In [1]: import numpy as np

In [2]: import numpy.linalg as la

In [3]: np.set_printoptions(precision=3, suppress=True, linewidth=120, legacy="1.25")

In [4]: rnd = lambda a: np.round(a, 3) + 0

In [5]: rng = np.random.default_rng(8260)

In [6]: mat = np.eye(3, dtype=int)[rng.permutation(3)]

In [7]: mat
Out[7]: 
array([[0, 1, 0],
       [0, 0, 1],
       [1, 0, 0]])

In [8]: B = np.array([[0, 2, 1], [3, 0, 2], [1, 2, 3]])

In [9]: la.matrix_rank(np.vstack([mat, B.T]))
Out[9]: 3

In [10]: np.einsum("ij->j", mat)
Out[10]: array([1, 1, 1])

In [11]: B.T @ mat.T
Out[11]: 
array([[3, 1, 0],
       [0, 2, 2],
       [2, 3, 1]])

In [12]: np.einsum("ik,kj->ji", mat, B)
Out[12]: 
array([[3, 1, 0],
       [0, 2, 2],
       [2, 3, 1]])

In [13]: def softmax(z):
    ...:     e = np.exp(z - z.max(axis=-1, keepdims=True))
    ...:     return e / e.sum(axis=-1, keepdims=True)
    ...: 

In [14]: rnd(softmax(mat[0] + -1))
Out[14]: array([0.212, 0.576, 0.212])

In [15]: rnd(softmax(mat[0]))
Out[15]: array([0.212, 0.576, 0.212])

In [16]: scores = mat @ mat.T / np.sqrt(3)

In [17]: rnd(softmax(scores + np.triu(np.full(scores.shape, -np.inf), 1)))
Out[17]: 
array([[1.   , 0.   , 0.   ],
       [0.36 , 0.64 , 0.   ],
       [0.264, 0.264, 0.471]])

In [18]: rnd(softmax(scores)[0] @ mat)
Out[18]: array([0.264, 0.471, 0.264])

In [19]: A = np.load("test4.npy")

In [20]: A
Out[20]: 
array([[ -1,  -8,   8,   4],
       [  2,  -2,   7,   0],
       [  4,   9,  -2,  -3],
       [  3, -12,  22,   4]])

In [21]: rk = la.matrix_rank(A)

In [22]: rk
Out[22]: 3

In [23]: null = la.svd(A)[2][rk:].T

In [24]: np.allclose(A @ null, 0)
Out[24]: True

In [25]: null.shape
Out[25]: (4, 1)

In [26]: la.matrix_rank(A.T @ A), la.matrix_rank(A @ A.T)
Out[26]: (3, 3)

In [27]: [int(la.matrix_rank(np.delete(A, i, axis=0))) for i in range(4)]
Out[27]: [3, 3, 2, 3]

In [28]: rnd(A @ null)
Out[28]: 
array([[0.],
       [0.],
       [0.],
       [0.]])

In [29]: [int(la.matrix_rank(A[:i])) for i in range(1, len(A) + 1)]
Out[29]: [1, 2, 3, 3]

In [30]: W0 = np.load("w.npy")

In [31]: W0
Out[31]: 
array([[4., 1., 0., 0.],
       [0., 4., 1., 0.],
       [0., 0., 4., 1.],
       [0., 0., 0., 4.]])

In [32]: B = W0[0, 0] * W0[1:] - np.outer(W0[1:, 0], W0[0])

In [33]: B
Out[33]: 
array([[ 0., 16.,  4.,  0.],
       [ 0.,  0., 16.,  4.],
       [ 0.,  0.,  0., 16.]])

In [34]: la.matrix_rank(B), la.matrix_rank(W0)
Out[34]: (3, 4)

In [35]: np.flatnonzero(~B.round(6).any(axis=1))
Out[35]: array([], dtype=int64)

In [36]: ang = np.radians(120)

In [37]: Rm = np.eye(4)

In [38]: Rm[1, 1] = Rm[3, 3] = np.cos(ang)

In [39]: Rm[1, 3], Rm[3, 1] = -np.sin(ang), np.sin(ang)

In [40]: rnd(Rm)
Out[40]: 
array([[ 1.   ,  0.   ,  0.   ,  0.   ],
       [ 0.   , -0.5  ,  0.   , -0.866],
       [ 0.   ,  0.   ,  1.   ,  0.   ],
       [ 0.   ,  0.866,  0.   , -0.5  ]])

In [41]: B = W0 @ Rm.T

In [42]: rnd(np.abs(B - W0).max(axis=0))
Out[42]: array([0., 6., 0., 6.])

In [43]: rnd(B)
Out[43]: 
array([[ 4.   , -0.5  ,  0.   ,  0.866],
       [ 0.   , -2.   ,  1.   ,  3.464],
       [ 0.   , -0.866,  4.   , -0.5  ],
       [ 0.   , -3.464,  0.   , -2.   ]])

In [44]: w, evecs = la.eig(W0)

In [45]: rnd(np.sort(la.eigvals(W0 @ W0)))
Out[45]: array([16., 16., 16., 16.])

In [46]: rnd(np.sort(la.eigvals(W0.T)))
Out[46]: array([4., 4., 4., 4.])

In [47]: w
Out[47]: array([4., 4., 4., 4.])

In [48]: B = la.inv(W0)

In [49]: np.allclose(B, W0.T)
Out[49]: False

In [50]: rnd(la.det(W0) * la.det(B))
Out[50]: 1.0

In [51]: rnd(la.slogdet(W0)[0])
Out[51]: 1.0

In [52]: rnd(la.inv(B))
Out[52]: 
array([[4., 1., 0., 0.],
       [0., 4., 1., 0.],
       [0., 0., 4., 1.],
       [0., 0., 0., 4.]])

In [53]: W0 @ B
Out[53]: 
array([[1., 0., 0., 0.],
       [0., 1., 0., 0.],
       [0., 0., 1., 0.],
       [0., 0., 0., 1.]])

In [54]: E = np.load("out19.npy")

In [55]: E
Out[55]: 
array([[0.01, 0.07, 0.01, 0.07],
       [0.07, 0.49, 0.07, 0.49],
       [0.01, 0.07, 0.01, 0.07],
       [0.07, 0.49, 0.07, 0.49]])

In [56]: np.abs(np.diag(la.qr(E)[1])) > 1e-9
Out[56]: array([ True, False, False, False])

In [57]: la.lstsq(E[:-1].T, E[-1])[2]
Out[57]: 1

In [58]: J = np.loadtxt("m.csv", delimiter=",")

In [59]: J
Out[59]: 
array([[0., 0., 1., 1.],
       [0., 0., 0., 0.],
       [1., 0., 0., 0.],
       [1., 0., 0., 0.]])

In [60]: rnd(la.eigvals(J))
Out[60]: array([ 1.414, -1.414,  0.   ,  0.   ])

In [61]: rnd(la.eigvals(J).sum().real)
Out[61]: 0.0

In [62]: np.kron(np.eye(2, dtype=int), J)
Out[62]: 
array([[0., 0., 1., 1., 0., 0., 0., 0.],
       [0., 0., 0., 0., 0., 0., 0., 0.],
       [1., 0., 0., 0., 0., 0., 0., 0.],
       [1., 0., 0., 0., 0., 0., 0., 0.],
       [0., 0., 0., 0., 0., 0., 1., 1.],
       [0., 0., 0., 0., 0., 0., 0., 0.],
       [0., 0., 0., 0., 1., 0., 0., 0.],
       [0., 0., 0., 0., 1., 0., 0., 0.]])

In [63]: rnd(np.poly(J))
Out[63]: array([ 1.,  0., -2.,  0.,  0.])

In [64]: rnd(la.det(J.T))
Out[64]: 0.0

In [65]: np.einsum("ii->", J)
Out[65]: 0.0

In [66]: arr = np.load("case2.npy")

In [67]: arr
Out[67]: 
array([[  2.,   5.,   4.,   2.],
       [  2.,  11.,   8.,   4.],
       [ -4., -13., -10.,  -6.],
       [  2.,  -1.,   0.,   2.]])

In [68]: la.lstsq(arr[:-1].T, arr[-1])[2]
Out[68]: 3

In [69]: np.unique(arr.round(6), axis=0).shape
Out[69]: (4, 4)

In [70]: U, sv, VT = la.svd(arr)

In [71]: evecs = VT[:(sv > 1e-8).sum()]

In [72]: x = arr[1] + 4 * arr[2] + rng.integers(2) * np.eye(4)[0]

In [73]: x
Out[73]: array([-14., -41., -32., -20.])

In [74]: la.matrix_rank(np.vstack([arr, x]))
Out[74]: 3

In [75]: U, sv, VT = la.svd(arr)

In [76]: rnd(sv)
Out[76]: array([23.94 ,  3.243,  0.61 ,  0.   ])

In [77]: np.argmax(sv[:-1] / (sv[1:] + 1e-6)) + 1
Out[77]: 3

In [78]: B = U[:, :3] @ np.diag(sv[:3]) @ VT[:3]

In [79]: la.matrix_rank(B)
Out[79]: 3

In [80]: rnd(la.norm(arr - B) / la.norm(arr))
Out[80]: 0.0

In [81]: B = arr / la.norm(arr, axis=1, keepdims=True)

In [82]: G = B @ B.T

In [83]: rnd(np.degrees(np.arccos(np.clip(G[0, 1], -1, 1))))
Out[83]: 8.966

In [84]: rnd(G)
Out[84]: 
array([[ 1.   ,  0.988, -0.997,  0.143],
       [ 0.988,  1.   , -0.994,  0.023],
       [-0.997, -0.994,  1.   , -0.13 ],
       [ 0.143,  0.023, -0.13 ,  1.   ]])

In [85]: rnd(la.norm(B, axis=1))
Out[85]: array([1., 1., 1., 1.])

In [86]: rnd(G[0])
Out[86]: array([ 1.   ,  0.988, -0.997,  0.143])

In [87]: (G - 2 * np.eye(4)).round(6).argmax(axis=1)
Out[87]: array([1, 0, 3, 0])

In [88]: np.argwhere(np.triu(np.abs(G) > 0.95, 1))
Out[88]: 
array([[0, 1],
       [0, 2],
       [1, 2]])

In [89]: (np.abs(G) > 0.9).astype(int)
Out[89]: 
array([[1, 1, 1, 0],
       [1, 1, 1, 0],
       [1, 1, 1, 0],
       [0, 0, 0, 1]])

In [90]: f = np.array([0, 2, 2])

In [91]: np.correlate(arr[0], arr[1], "full")
Out[91]: array([ 8., 36., 78., 99., 70., 30.,  4.])

In [92]: O, _ = la.qr(np.array([[1.1], [1.4], [-0.1]]))

In [93]: X = O @ O.T

In [94]: rnd(X)
Out[94]: 
array([[ 0.381,  0.484, -0.035],
       [ 0.484,  0.616, -0.044],
       [-0.035, -0.044,  0.003]])

In [95]: U, sv, VT = la.svd(X)

In [96]: np.argmax(sv[:-1] / (sv[1:] + 1e-6)) + 1
Out[96]: 1

In [97]: B = U[:, :1] @ np.diag(sv[:1]) @ VT[:1]

In [98]: rnd(la.norm(X - B, 2)), rnd(sv[1])
Out[98]: (0.0, 0.0)

In [99]: rnd(B)
Out[99]: 
array([[ 0.381,  0.484, -0.035],
       [ 0.484,  0.616, -0.044],
       [-0.035, -0.044,  0.003]])

In [100]: rnd(la.norm(X - B) / la.norm(X))
Out[100]: 0.0

In [101]: la.matrix_rank(X, rtol=0.05)
Out[101]: 1

In [102]: la.matrix_rank(B)
Out[102]: 1
